$ python -q
>>> import numpy as np
>>> from numpy import linalg as LA
>>> np.set_printoptions(precision=3, suppress=True, linewidth=100, legacy="1.25")
>>> m1 = np.load("data.npy")
>>> m1
array([[-8,  0,  0],
       [ 0, -6,  0],
       [ 0,  0, -6]])
>>> other = m1 / np.sqrt((m1 ** 2).mean(axis=1, keepdims=True))
>>> LA.matrix_rank(m1 - m1.mean(axis=1, keepdims=True))
2
>>> LA.matrix_rank(other) == LA.matrix_rank(m1)
True
>>> m1 - m1.mean(axis=1, keepdims=True)
array([[-5.333,  2.667,  2.667],
       [ 2.   , -4.   ,  2.   ],
       [ 2.   ,  2.   , -4.   ]])
>>> m1[:, 1] @ m1[:, 0]
0
>>> LA.pinv(m1)
array([[-0.125,  0.   ,  0.   ],
       [ 0.   , -0.167,  0.   ],
       [ 0.   ,  0.   , -0.167]])
>>> m1 @ m1.T
array([[64,  0,  0],
       [ 0, 36,  0],
       [ 0,  0, 36]])
>>> LA.svd(m1, compute_uv=False)
array([8., 6., 6.])
>>> evals, V = LA.eigh(m1)
>>> V @ np.diag(evals) @ V.T
array([[-8.,  0.,  0.],
       [ 0., -6.,  0.],
       [ 0.,  0., -6.]])
>>> (evals > 1e-8).sum(), (evals < -1e-8).sum()
(0, 3)
>>> V.T @ V
array([[1., 0., 0.],
       [0., 1., 0.],
       [0., 0., 1.]])
>>> LA.eigvalsh(m1 + 2 * np.eye(3))
array([-6., -4., -4.])
>>> LA.eigvalsh(m1 @ m1)
array([36., 36., 64.])
>>> evals
array([-8., -6., -6.])
>>> cent = 5 * np.array([[-0.1, -1.1, -2.8, -2.2],
...     [-0.4, 1.6, 0.7, -1.2],
...     [0.7, 0.6, 2.1, -0.1]])
>>> rng = np.random.default_rng(19198)
>>> lab = rng.integers(0, 3, 10)
>>> K = cent[lab] + rng.normal(size=(10, 4))
>>> K
array([[ -0.445,  -4.772, -14.683, -11.847],
       [  0.233,  -4.859, -14.78 , -12.004],
       [ -1.304,   8.442,   3.356,  -5.907],
       [ -2.369,   7.515,   4.18 ,  -5.   ],
       [  0.094,  -6.584, -14.232, -11.675],
       [ -1.07 ,  -5.216, -14.2  , -11.308],
       [ -2.399,   6.642,   2.954,  -5.215],
       [ -2.334,   7.691,   4.557,  -6.086],
       [ -1.974,   8.896,   2.637,  -4.866],
       [ -0.969,  -5.342, -14.225, -10.999]])
>>> proj = K @ LA.solve(K.T @ K, K.T)
>>> proj @ K[:, 3]
array([-11.847, -12.004,  -5.907,  -5.   , -11.675, -11.308,  -5.215,  -6.086,  -4.866, -10.999])
>>> Ac = K - K.mean(axis=0)
>>> left, sigma, Vh = LA.svd(Ac, full_matrices=False)
>>> np.abs(Vh[-1])
array([0.739, 0.215, 0.008, 0.638])
>>> sigma
array([36.677,  2.436,  1.749,  0.995])
>>> np.round((sigma ** 2).sum() ** 2 / (sigma ** 4).sum(), 3)
1.015
>>> np.searchsorted(np.cumsum(sigma ** 2) / (sigma ** 2).sum(), 0.9) + 1
1
>>> sigma ** 2 / (sigma ** 2).sum()
array([0.993, 0.004, 0.002, 0.001])
>>> Vh[0] * np.sign(Vh[0, np.abs(Vh[0]).argmax()])
array([-0.071,  0.57 ,  0.775,  0.265])
>>> np.abs(Vh[0]).argmax()
2
>>> LA.matrix_rank(Ac)
4
>>> np.abs(left[:, 0]).argmax()
4
>>> Ac = (K - K.mean(axis=0)) / K.std(axis=0)
>>> np.argwhere(np.abs(Ac) > 2)
array([], shape=(0, 2), dtype=int64)
>>> c = LA.lstsq(np.delete(Ac, 1, axis=1), Ac[:, 1])[0]
>>> round(float(1 - np.var(Ac[:, 1] - np.delete(Ac, 1, axis=1) @ c)), 3)
0.985
>>> c
array([0.125, 0.7  , 0.404])
>>> A = np.loadtxt("block3.csv", delimiter=",")
>>> A
array([[ 2.,  1.,  2.,  2.],
       [ 2.,  1.,  4.,  2.],
       [ 2.,  2.,  6.,  3.],
       [ 2.,  4.,  6.,  4.],
       [ 4.,  4.,  6.,  5.],
       [ 6.,  6.,  6.,  7.],
       [ 6.,  8.,  6.,  8.],
       [ 7.,  8.,  8.,  8.],
       [ 8.,  8.,  9.,  8.],
       [ 9.,  9.,  9.,  9.],
       [ 9., 10., 10.,  9.],
       [11., 11., 10., 11.],
       [12., 11., 10., 11.],
       [14., 11., 12., 12.],
       [16., 11., 12., 13.],
       [18., 13., 14., 13.],
       [18., 13., 15., 14.],
       [18., 13., 17., 14.],
       [18., 13., 19., 15.],
       [18., 15., 20., 16.],
       [19., 15., 20., 16.],
       [19., 16., 21., 18.],
       [21., 16., 21., 18.],
       [22., 18., 23., 19.],
       [23., 18., 24., 19.],
       [24., 18., 25., 20.],
       [26., 20., 25., 22.],
       [27., 22., 25., 24.],
       [27., 24., 27., 24.],
       [28., 24., 27., 26.],
       [28., 25., 28., 28.],
       [30., 26., 30., 28.],
       [31., 28., 30., 28.]])
>>> left, sigma, Vh = LA.svd(A)
>>> sigma
array([195.186,   8.476,   7.173,   3.002])
>>> other = left[:, :1] @ np.diag(sigma[:1]) @ Vh[:1]
>>> round(np.abs(A - other).max(), 3)
2.5
